$ python3 -q
>>> import numpy as np
>>> import numpy.linalg as la
>>> np.set_printoptions(precision=2, suppress=True, linewidth=100)
>>> rd = lambda a: np.round(a, 2) + 0
>>> mat = np.load("x.npy")
>>> mat
array([[ 40.58, -59.3 ,  -1.31],
       [ 37.69, -59.5 ,   1.48],
       [ 41.51, -59.58,   0.44],
       [ 40.11, -59.12,   0.47],
       [ 39.76, -59.25,  -0.39],
       [ 39.04, -60.32,  -0.58],
       [ 41.15, -60.02,   0.63],
       [ 40.55, -59.37,   0.18],
       [ 38.43, -60.54,  -2.21],
       [ 41.97, -60.66,  -0.62],
       [ 42.25, -61.73,   0.78],
       [ 41.67, -59.24,   0.48],
       [ 41.26, -59.76,  -0.87],
       [ 39.26, -60.25,  -0.19],
       [ 40.07, -59.84,  -1.1 ],
       [ 39.87, -61.34,   0.73],
       [ 40.32, -60.21,   0.  ],
       [ 39.67, -57.99,   0.29],
       [ 41.17, -59.56,   1.59],
       [ 40.25, -59.45,   1.31],
       [ 41.32, -59.84,  -0.08],
       [ 40.82, -61.01,   0.85],
       [ 40.53, -60.67,   0.99],
       [ 40.06, -58.79,   0.38],
       [ 38.38, -60.69,   0.11]])
>>> u, v = mat[1], mat[7]
>>> rd(u @ v)
np.float64(5061.11)
>>> pr = (u @ v) / (u @ u) * u
>>> la.matrix_rank(np.outer(u, v))
np.int64(1)
>>> rd(v - pr)
array([ 2.11,  1.31, -1.33])
>>> Y = np.c_[mat[:, :1] @ np.array([[-1]]), np.array([-4, 0, 1, -4, 3, 5, 0, -1, -3, 0, -1, 5, -5, 1, -1, -5, -3, 1, 1, -3, 5, -2, -3, 1, -1])]
>>> Y
array([[-40.58,  -4.  ],
       [-37.69,   0.  ],
       [-41.51,   1.  ],
       [-40.11,  -4.  ],
       [-39.76,   3.  ],
       [-39.04,   5.  ],
       [-41.15,   0.  ],
       [-40.55,  -1.  ],
       [-38.43,  -3.  ],
       [-41.97,   0.  ],
       [-42.25,  -1.  ],
       [-41.67,   5.  ],
       [-41.26,  -5.  ],
       [-39.26,   1.  ],
       [-40.07,  -1.  ],
       [-39.87,  -5.  ],
       [-40.32,  -3.  ],
       [-39.67,   1.  ],
       [-41.17,   1.  ],
       [-40.25,  -3.  ],
       [-41.32,   5.  ],
       [-40.82,  -2.  ],
       [-40.53,  -3.  ],
       [-40.06,   1.  ],
       [-38.38,  -1.  ]])
>>> la.matrix_rank(np.c_[mat, Y])
np.int64(4)
>>> la.matrix_rank(Y)
np.int64(2)
>>> Xc = mat - mat.mean(axis=0)
>>> left, sigma, VT = la.svd(Xc, full_matrices=False)
>>> np.abs(left[:, 0]).argmax()
np.int64(8)
>>> rd((sigma ** 2).sum() ** 2 / (sigma ** 4).sum())
np.float64(2.72)
>>> (np.sign(left[:, 0]) == np.sign(left[0, 0])).astype(int)
array([1, 1, 0, 1, 1, 1, 0, 0, 1, 0, 0, 0, 0, 1, 1, 1, 0, 1, 0, 0, 0, 0, 0, 1, 1])
>>> x = np.array([1, 3, -1])
>>> rhs = mat @ x
>>> rd(la.lstsq(mat, rhs)[0])
array([ 1.,  3., -1.])
>>> rng = np.random.default_rng(6677)
>>> rhs = rhs + 0.02 * rng.normal(size=25)
>>> rd(rhs)
array([-136.03, -142.28, -137.68, -137.69, -137.58, -141.37, -139.57, -137.76, -141.01, -139.39,
       -143.71, -136.54, -137.13, -141.32, -138.36, -144.87, -140.28, -134.62, -139.16, -139.42,
       -138.1 , -143.06, -142.48, -136.73, -143.79])
>>> b, *_ = la.lstsq(mat, rhs)
>>> rd(b)
array([ 1.,  3., -1.])
>>> [round(float(la.norm(la.solve(mat.T @ mat + lam * np.eye(3), mat.T @ rhs))), 2) for lam in (0, 1, 10, 100)]
[3.32, 3.22, 2.67, 1.99]
>>> rd(mat.T @ (rhs - mat @ b))
array([0., 0., 0.])
>>> b.round()
array([ 1.,  3., -1.])
>>> X = np.loadtxt("out0.csv", delimiter=",")
>>> X
array([[ 0.05,  2.61,  0.83],
       [-0.11,  1.68,  0.55],
       [ 0.08,  2.79,  0.96],
       [ 0.02,  3.95,  1.44],
       [ 0.04, -3.4 , -1.1 ],
       [-0.05,  0.  ,  0.15],
       [-0.15, -0.57, -0.26],
       [ 0.09, -1.7 , -0.61],
       [-0.21, -0.65, -0.24],
       [ 0.08, -2.04, -0.78]])
>>> hat = X @ la.solve(X.T @ X, X.T)
>>> rd(np.trace(hat))
np.float64(3.0)
>>> rd(la.norm(mat[15] - mat[22]))
np.float64(0.98)
>>> rd(la.norm(mat, axis=0))
array([201.62, 299.63,   4.48])
>>> rd(la.norm(mat, 1)), rd(la.norm(mat, np.inf))
(np.float64(1498.03), np.float64(104.76))
>>> rd(la.norm(mat, 2))
np.float64(361.12)
>>> rd(la.norm(mat[15], 1)), rd(la.norm(mat[15], np.inf))
(np.float64(101.94), np.float64(61.34))
>>> np.count_nonzero(X)
np.int64(29)
>>> X.shape
(10, 3)
>>> rd(la.norm(X))
np.float64(7.67)
>>> rd(X.sum(axis=0))
array([-0.16,  2.67,  0.94])
>>> rd(la.svd(X, compute_uv=False))
array([7.66, 0.33, 0.21])
>>> u, v = X[7], X[1]
>>> rd(u @ v)
np.float64(-3.2)
>>> rd(u @ u)
np.float64(3.27)
>>> pr = (u @ v) / (u @ u) * u
>>> rd(v - pr)
array([-0.02,  0.02, -0.05])
>>> rd(np.outer(u, v))
array([[-0.01,  0.15,  0.05],
       [ 0.19, -2.86, -0.94],
       [ 0.07, -1.02, -0.34]])
>>> rd((v - pr) @ u)
np.float64(0.0)
>>> rd(la.norm(u + v) ** 2 + la.norm(u - v) ** 2)
np.float64(12.81)
>>> Xc = X - X.mean(axis=0)
>>> V = la.svd(Xc)[2][:1]
>>> Y = Xc - Xc @ V.T @ V
>>> rd(Y.std(axis=0))
array([0.1 , 0.02, 0.06])
>>> m1 = np.load("block5.npy")
>>> m1
array([[ 0, -2,  0,  0],
       [ 4, -1, -3,  2],
       [ 0, -2,  1,  0],
       [ 4,  1,  1,  2]])
>>> rk = la.matrix_rank(m1)
>>> rk
np.int64(3)
>>> null = la.svd(m1)[2][rk:].T
>>> rd(null[:, 0] / null[np.abs(null[:, 0]).round(6).argmax(), 0])
array([-0.5,  0. ,  0. ,  1. ])
>>> [int(la.matrix_rank(np.delete(m1, i, axis=0))) for i in range(4)]
[3, 3, 3, 3]
>>> la.matrix_rank(m1.T @ m1), la.matrix_rank(m1 @ m1.T)
(np.int64(3), np.int64(3))
>>> [int(la.matrix_rank(m1[:i])) for i in range(1, len(m1) + 1)]
[1, 2, 3, 3]
>>> rd(m1 @ null)
array([[0.],
       [0.],
       [0.],
       [0.]])
>>> u, v = m1[1], m1[0]
>>> u @ u
np.int64(30)
>>> pr = (u @ v) / (u @ u) * u
>>> la.matrix_rank(np.outer(u, v))
np.int64(1)
>>> rd(v - pr)
array([-0.27, -1.93,  0.2 , -0.13])
>>> np.outer(u, v)
array([[ 0, -8,  0,  0],
       [ 0,  2,  0,  0],
       [ 0,  6,  0,  0],
       [ 0, -4,  0,  0]])
>>> (v - pr) @ u
np.float64(0.0)
